$ ipython --no-banner

In [1]: import numpy as np

In [2]: from numpy import linalg as LA

In [3]: np.set_printoptions(precision=2, suppress=True, linewidth=120)

In [4]: mat = np.loadtxt("sample9.csv", delimiter=",")

In [5]: mat
Out[5]: 
array([[  4.26,  21.18,  -2.08, -11.85],
       [  2.27,  12.87,  -4.2 , -11.11],
       [  0.13,   2.05,  -5.25,  -7.8 ],
       [  0.05,   1.42,  -5.12,  -7.35],
       [ -0.06,   0.41,  -4.75,  -6.41],
       [  0.09,  -0.33,  -0.69,  -0.72],
       [  0.08,  -0.29,  -0.59,  -0.61],
       [ -0.03,   0.05,   0.1 ,   0.1 ],
       [ -0.38,   0.29,   0.65,   0.61],
       [ -2.38,  -0.84,   0.14,  -0.01],
       [ -9.34,  -9.65,  -6.55,  -6.22],
       [-16.07, -20.11, -14.42, -13.12],
       [-20.49, -27.45, -19.87, -17.79],
       [-23.69, -32.91, -23.9 , -21.21],
       [-26.18, -37.24, -27.07, -23.88],
       [-27.15, -38.96, -28.32, -24.93]])

In [6]: # looks like rank 3

In [7]: U, s, Vh = LA.svd(mat, full_matrices=False)

In [8]: np.round(U.T @ mat @ Vh.T, 2) + 0
Out[8]: 
array([[114.31,   0.  ,   0.  ,   0.  ],
       [  0.  ,  31.43,   0.  ,   0.  ],
       [  0.  ,   0.  ,   5.13,   0.  ],
       [  0.  ,   0.  ,   0.  ,   0.  ]])

In [9]: np.abs(Vh[0])
Out[9]: array([0.46, 0.65, 0.46, 0.4 ])

In [10]: (s > 1e-8).sum()
Out[10]: np.int64(3)

In [11]: np.allclose(U * s @ Vh, mat)
Out[11]: True

In [12]: np.abs(U[:, 0]).round(6).argmax()
Out[12]: np.int64(15)

In [13]: s.round(2) + 0
Out[13]: array([114.31,  31.43,   5.13,   0.  ])

In [14]: round(float(LA.norm(mat, "nuc")), 2)
Out[14]: 150.87

In [15]: round(float(LA.norm(mat, 2)), 2)
Out[15]: 114.31

In [16]: round(LA.norm(mat[6], 1), 2), round(float(LA.norm(mat[6], np.inf)), 2)
Out[16]: (np.float64(1.58), 0.61)

In [17]: round(mat[6] @ mat[2], 2)
Out[17]: np.float64(7.3)

In [18]: LA.norm(mat, axis=0)
Out[18]: array([52.71, 76.55, 53.4 , 50.89])

In [19]: basis = mat[[10, 2]].astype(float)

In [20]: for _ in range(6):
    ...:     lab = LA.norm(mat[:, None] - basis, axis=-1).argmin(axis=1)
    ...:     basis = np.array([mat[lab == j].mean(axis=0) for j in range(2)])
    ...: 

In [21]: lab
Out[21]: array([1, 1, 1, 1, 1, 1, 1, 1, 1, 1, 1, 0, 0, 0, 0, 0])

In [22]: np.abs(basis[1] - basis[0]).argmax()
Out[22]: np.int64(1)

In [23]: basis
Out[23]: 
array([[-22.72, -31.33, -22.72, -20.18],
       [ -0.48,   2.47,  -2.58,  -4.67]])

In [24]: np.bincount(lab)
Out[24]: array([ 5, 11])

In [25]: A2 = np.array([[-2, 2, -1], [-1, 2, 1], [-2, -2, 1]])

In [26]: basis = np.array([[0, 3], [0, 1]])

In [27]: J = np.block([[A2, np.array([[-1, -2], [0, 0], [1, 0]])], [np.zeros((2, 3)), basis]])

In [28]: J
Out[28]: 
array([[-2.,  2., -1., -1., -2.],
       [-1.,  2.,  1.,  0.,  0.],
       [-2., -2.,  1.,  1.,  0.],
       [ 0.,  0.,  0.,  0.,  3.],
       [ 0.,  0.,  0.,  0.,  1.]])

In [29]: U, s, Vh = LA.svd(J)

In [30]: evecs = Vh[:(s > 1e-8).sum()]

In [31]: rng = np.random.default_rng(55)

In [32]: vec = J[4] + 4 * J[3] + rng.integers(2) * np.eye(5)[2]

In [33]: vec
Out[33]: array([ 0.,  0.,  1.,  0., 13.])

In [34]: LA.matrix_rank(np.vstack([J, vec]))
Out[34]: np.int64(5)

In [35]: A2 = np.array([[3, 3, 3], [1, 0, 0], [-2, 2, -1], [0, -3, 0], [-2, -1, 1]])

In [36]: np.vstack([J, A2.T]).shape
Out[36]: (8, 5)

In [37]: np.einsum("ij,ij->i", J, J)
Out[37]: array([14.,  6., 10.,  9.,  1.])

In [38]: np.einsum("ik,kj->ji", J, A2)
Out[38]: 
array([[  2.,  -3., -10.,  -6.,  -2.],
       [ -3.,  -1.,  -7.,  -3.,  -1.],
       [ -7.,  -4.,  -7.,   3.,   1.]])

In [39]: J @ A2
Out[39]: 
array([[  2.,  -3.,  -7.],
       [ -3.,  -1.,  -4.],
       [-10.,  -7.,  -7.],
       [ -6.,  -3.,   3.],
       [ -2.,  -1.,   1.]])

In [40]: W0 = np.load("out13.npy")

In [41]: W0
Out[41]: 
array([[-1.13,  1.8 ,  0.74, -0.2 ],
       [ 1.8 , -1.19,  0.52, -0.37],
       [ 0.74,  0.52, -1.72, -0.15],
       [-0.2 , -0.37, -0.15, -1.96]])

In [42]: [round(float(LA.det(W0[:i, :i])), 2) + 0 for i in range(1, 5)]
Out[42]: [-1.13, -1.9, 5.6, -12.04]

In [43]: try:
    ...:     LA.cholesky(W0)
    ...: except LA.LinAlgError as e:
    ...:     print(e)
    ...: 
Matrix is not positive definite

In [44]: Q, _ = LA.qr(np.array([[0.1, -0.9, 1.6], [-1.5, -2.2, 1.4], [-1.1, -0.9, -0.9]]))

In [45]: X = 5 * Q

In [46]: X
Out[46]: 
array([[-0.27, -4.35,  2.45],
       [ 4.03, -1.64, -2.47],
       [ 2.95,  1.84,  3.59]])

In [47]: vec = np.array([6, -8, -4])

In [48]: target = X @ vec

In [49]: target
Out[49]: array([ 23.41,  47.15, -11.36])

In [50]: np.round(LA.solve(X, X[:, 1]), 2) + 0
Out[50]: array([0., 1., 0.])

In [51]: LA.solve(X, target)
Out[51]: array([ 6., -8., -4.])

In [52]: LA.solve(X, -1 * target)
Out[52]: array([-6.,  8.,  4.])

In [53]: np.round(LA.solve(X.T, X[0]), 2) + 0
Out[53]: array([1., 0., 0.])

In [54]: U, s, Vh = LA.svd(X, full_matrices=False)

In [55]: U.shape, s.shape, Vh.shape
Out[55]: ((3, 3), (3,), (3, 3))

In [56]: np.round(U.T @ X @ Vh.T, 2) + 0
Out[56]: 
array([[5., 0., 0.],
       [0., 5., 0.],
       [0., 0., 5.]])

In [57]: Vh @ Vh.T
Out[57]: 
array([[1., 0., 0.],
       [0., 1., 0.],
       [0., 0., 1.]])

In [58]: (s > 1e-8).sum()
Out[58]: np.int64(3)

In [59]: round(float(np.sqrt((s ** 2).sum())), 2), round(LA.norm(X), 2)
Out[59]: (8.66, np.float64(8.66))

In [60]: Q, R = LA.qr(W0)

In [61]: Q
Out[61]: 
array([[-0.5 , -0.64,  0.5 ,  0.31],
       [ 0.8 , -0.08,  0.55,  0.24],
       [ 0.33, -0.69, -0.63,  0.13],
       [-0.09,  0.34, -0.23,  0.91]])

In [62]: R
Out[62]: 
array([[ 2.26, -1.65, -0.51, -0.07],
       [ 0.  , -1.54,  0.62, -0.4 ],
       [ 0.  ,  0.  ,  1.78,  0.24],
       [ 0.  ,  0.  ,  0.  , -1.95]])

In [63]: np.round(Q.T @ Q, 2) + 0
Out[63]: 
array([[1., 0., 0., 0.],
       [0., 1., 0., 0.],
       [0., 0., 1., 0.],
       [0., 0., 0., 1.]])

In [64]: round(abs(R[0, 0]), 2), round(LA.norm(W0[:, 0]), 2)
Out[64]: (np.float64(2.26), np.float64(2.26))

In [65]: hat = np.triu(np.array([[1, 0, 1], [3, -2, -1], [3, 1, -1]]), 1) + np.eye(3)

In [66]: A2 = hat @ X @ LA.inv(hat)

In [67]: np.poly(A2)
Out[67]: array([   1.  ,   -1.69,    8.43, -125.  ])

In [68]: LA.matrix_rank(A2)
Out[68]: np.int64(3)

In [69]: round(np.trace(A2), 2), round(np.trace(X), 2)
Out[69]: (np.float64(1.69), np.float64(1.69))

In [70]: Q = X.astype(float).copy()

In [71]: for j in range(3):
    ...:     Q[:, j] -= Q[:, :j] @ (Q[:, :j].T @ Q[:, j])
    ...:     Q[:, j] /= LA.norm(Q[:, j])
    ...: 

In [72]: Q
Out[72]: 
array([[-0.05, -0.87,  0.49],
       [ 0.81, -0.33, -0.49],
       [ 0.59,  0.37,  0.72]])

In [73]: np.round(Q.T @ Q, 2) + 0
Out[73]: 
array([[1., 0., 0.],
       [0., 1., 0.],
       [0., 0., 1.]])

In [74]: K = np.load("run6.npy")

In [75]: K
Out[75]: 
array([[-0.9,  8. , -4. , -2. ],
       [-8. , -8.9, -2. , -2. ],
       [ 3. ,  1. , -1.9,  4. ],
       [-1. ,  8. , -4. , -1.9]])

In [76]: A2 = LA.inv(K)

In [77]: np.allclose(A2, K.T)
Out[77]: False

In [78]: A2
Out[78]: 
array([[ 5.01, -0.02,  0.1 , -5.05],
       [-2.51, -0.06, -0.06,  2.57],
       [-3.9 , -0.11, -0.2 ,  3.8 ],
       [-4.99, -0.02,  0.1 ,  4.95]])

In [79]: (np.abs(A2) > 1e-9).astype(int)
Out[79]: 
array([[1, 1, 1, 1],
       [1, 1, 1, 1],
       [1, 1, 1, 1],
       [1, 1, 1, 1]])

In [80]: vec = np.array([-3, 2, -5, -2])

In [81]: np.einsum("ij,j->i", A2, vec)
Out[81]: array([-5.47,  2.58,  4.88,  4.53])

In [82]: A2 @ vec
Out[82]: array([-5.47,  2.58,  4.88,  4.53])

In [83]: (A2 * vec).sum(axis=1)
Out[83]: array([-5.47,  2.58,  4.88,  4.53])

In [84]: U, s, Vh = LA.svd(K)

In [85]: np.argmax(s[:-1] / (s[1:] + 1e-6)) + 1
Out[85]: np.int64(3)

In [86]: A2 = U[:, :3] @ np.diag(s[:3]) @ Vh[:3]

In [87]: np.round(LA.norm(K - A2, 2), 2), round(float(s[3]), 2)
Out[87]: (np.float64(0.08), 0.08)

In [88]: LA.matrix_rank(A2)
Out[88]: np.int64(3)

In [89]: A2
Out[89]: 
array([[-0.94,  8.02, -3.97, -1.97],
       [-8.  , -8.9 , -2.  , -2.  ],
       [ 3.  ,  1.  , -1.9 ,  4.  ],
       [-0.96,  7.98, -4.03, -1.93]])

In [90]: LA.matrix_rank(K, rtol=0.05)
Out[90]: np.int64(3)

In [91]: np.round(np.abs(K - A2).max(), 2)
Out[91]: np.float64(0.04)

In [92]: rk = LA.matrix_rank(A2)

In [93]: rk
Out[93]: np.int64(3)

In [94]: ns = LA.svd(A2)[2][rk:].T

In [95]: [int(LA.matrix_rank(A2[:, :j + 1])) for j in range(4)]
Out[95]: [1, 2, 3, 3]

In [96]: [int(LA.matrix_rank(A2[:i])) for i in range(1, len(A2) + 1)]
Out[96]: [1, 2, 3, 3]

In [97]: LA.matrix_rank(A2.T @ A2), LA.matrix_rank(A2 @ A2.T)
Out[97]: (np.int64(3), np.int64(3))

In [98]: ns[:, 0] / ns[np.abs(ns[:, 0]).round(6).argmax(), 0]
Out[98]: array([ 1.  , -0.5 , -0.77, -0.99])

In [99]: m1 = np.load("x.npy")

In [100]: m1
Out[100]: 
array([[0, 0, 1, 0],
       [0, 0, 0, 1],
       [1, 0, 0, 0],
       [0, 1, 0, 0]])

In [101]: try:
     ...:     LA.cholesky(m1)
     ...: except LA.LinAlgError as e:
     ...:     print(repr(e))
     ...: 
LinAlgError('Matrix is not positive definite')

In [102]: np.round(LA.eigvalsh(m1).min(), 2)
Out[102]: np.float64(-1.0)

In [103]: [round(float(LA.det(m1[:i, :i])), 2) + 0 for i in range(1, 5)]
Out[103]: [0.0, 0.0, 0.0, 1.0]

In [104]: np.all(LA.eigvalsh(m1) > 0)
Out[104]: np.False_

In [105]: def softmax(z):
     ...:     e = np.exp(z - z.max(axis=-1, keepdims=True))
     ...:     return e / e.sum(axis=-1, keepdims=True)
     ...: 

In [106]: np.round(softmax(10 * m1[2]), 2) + 0
Out[106]: array([1., 0., 0., 0.])

In [107]: softmax(m1).sum(axis=1)
Out[107]: array([1., 1., 1., 1.])

In [108]: softmax(m1[2] + 4)
Out[108]: array([0.48, 0.17, 0.17, 0.17])

In [109]: softmax(m1[2])
Out[109]: array([0.48, 0.17, 0.17, 0.17])

In [110]: scores = m1 @ m1.T / np.sqrt(4)

In [111]: softmax(scores + np.triu(np.full(scores.shape, -np.inf), 1))
Out[111]: 
array([[1.  , 0.  , 0.  , 0.  ],
       [0.38, 0.62, 0.  , 0.  ],
       [0.27, 0.27, 0.45, 0.  ],
       [0.22, 0.22, 0.22, 0.35]])

In [112]: softmax(scores)
Out[112]: 
array([[0.35, 0.22, 0.22, 0.22],
       [0.22, 0.35, 0.22, 0.22],
       [0.22, 0.22, 0.35, 0.22],
       [0.22, 0.22, 0.22, 0.35]])

In [113]: softmax(scores)[2] @ m1
Out[113]: array([0.35, 0.22, 0.22, 0.22])

In [114]: np.allclose(m1, m1.T)
Out[114]: True

In [115]: np.round(LA.det(m1), 2)
Out[115]: np.float64(1.0)

In [116]: np.trace(m1)
Out[116]: np.int64(0)

In [117]: (m1 + m1.T) / 2
Out[117]: 
array([[0., 0., 1., 0.],
       [0., 0., 0., 1.],
       [1., 0., 0., 0.],
       [0., 1., 0., 0.]])

In [118]: r0 = np.array([1, 2, 1, -2])

In [119]: A2 = m1 + np.outer(r0, np.eye(4)[3])

In [120]: round(float(LA.det(A2) / LA.det(m1)), 2), round(float(1 + LA.solve(m1, r0)[3]), 2)
Out[120]: (3.0, 3.0)

In [121]: A2
Out[121]: 
array([[ 0.,  0.,  1.,  1.],
       [ 0.,  0.,  0.,  3.],
       [ 1.,  0.,  0.,  1.],
       [ 0.,  1.,  0., -2.]])

In [122]: A = np.tanh(np.array([[-1.6],
     ...:     [-1.0],
     ...:     [-0.2],
     ...:     [-0.9],
     ...:     [-0.3],
     ...:     [2.2],
     ...:     [-0.8],
     ...:     [-1.4],
     ...:     [-1.4],
     ...:     [0.9],
     ...:     [-0.7],
     ...:     [0.7],
     ...:     [1.2],
     ...:     [-1.2],
     ...:     [0.3],
     ...:     [-0.6],
     ...:     [-0.2],
     ...:     [-1.9],
     ...:     [-0.8],
     ...:     [0.7]]) @ np.array([[-0.8, -0.6, 0.8, -0.3]]))

In [123]: A
Out[123]: 
array([[ 0.86,  0.74, -0.86,  0.45],
       [ 0.66,  0.54, -0.66,  0.29],
       [ 0.16,  0.12, -0.16,  0.06],
       [ 0.62,  0.49, -0.62,  0.26],
       [ 0.24,  0.18, -0.24,  0.09],
       [-0.94, -0.87,  0.94, -0.58],
       [ 0.56,  0.45, -0.56,  0.24],
       [ 0.81,  0.69, -0.81,  0.4 ],
       [ 0.81,  0.69, -0.81,  0.4 ],
       [-0.62, -0.49,  0.62, -0.26],
       [ 0.51,  0.4 , -0.51,  0.21],
       [-0.51, -0.4 ,  0.51, -0.21],
       [-0.74, -0.62,  0.74, -0.35],
       [ 0.74,  0.62, -0.74,  0.35],
       [-0.24, -0.18,  0.24, -0.09],
       [ 0.45,  0.35, -0.45,  0.18],
       [ 0.16,  0.12, -0.16,  0.06],
       [ 0.91,  0.81, -0.91,  0.52],
       [ 0.56,  0.45, -0.56,  0.24],
       [-0.51, -0.4 ,  0.51, -0.21]])

In [124]: U, s = LA.svd(A)
---------------------------------------------------------------------------
ValueError                                Traceback (most recent call last)
Cell In[124], line 1
----> 1 U, s = LA.svd(A)

ValueError: too many values to unpack (expected 2)

In [125]: U, s, Vh = LA.svd(A, full_matrices=False)

In [126]: np.abs(Vh[0])
Out[126]: array([0.58, 0.49, 0.58, 0.28])

In [127]: U.shape, s.shape, Vh.shape
Out[127]: ((20, 4), (4,), (4, 4))

In [128]: np.round(U.T @ U, 2) + 0
Out[128]: 
array([[1., 0., 0., 0.],
       [0., 1., 0., 0.],
       [0., 0., 1., 0.],
       [0., 0., 0., 1.]])

In [129]: np.abs(U[:, 0]).round(6).argmax()
Out[129]: np.int64(5)

In [130]: np.round(U.T @ A @ Vh.T, 2) + 0
Out[130]: 
array([[4.8 , 0.  , 0.  , 0.  ],
       [0.  , 0.2 , 0.  , 0.  ],
       [0.  , 0.  , 0.01, 0.  ],
       [0.  , 0.  , 0.  , 0.  ]])

In [131]: (s > 1e-8).sum()
Out[131]: np.int64(3)
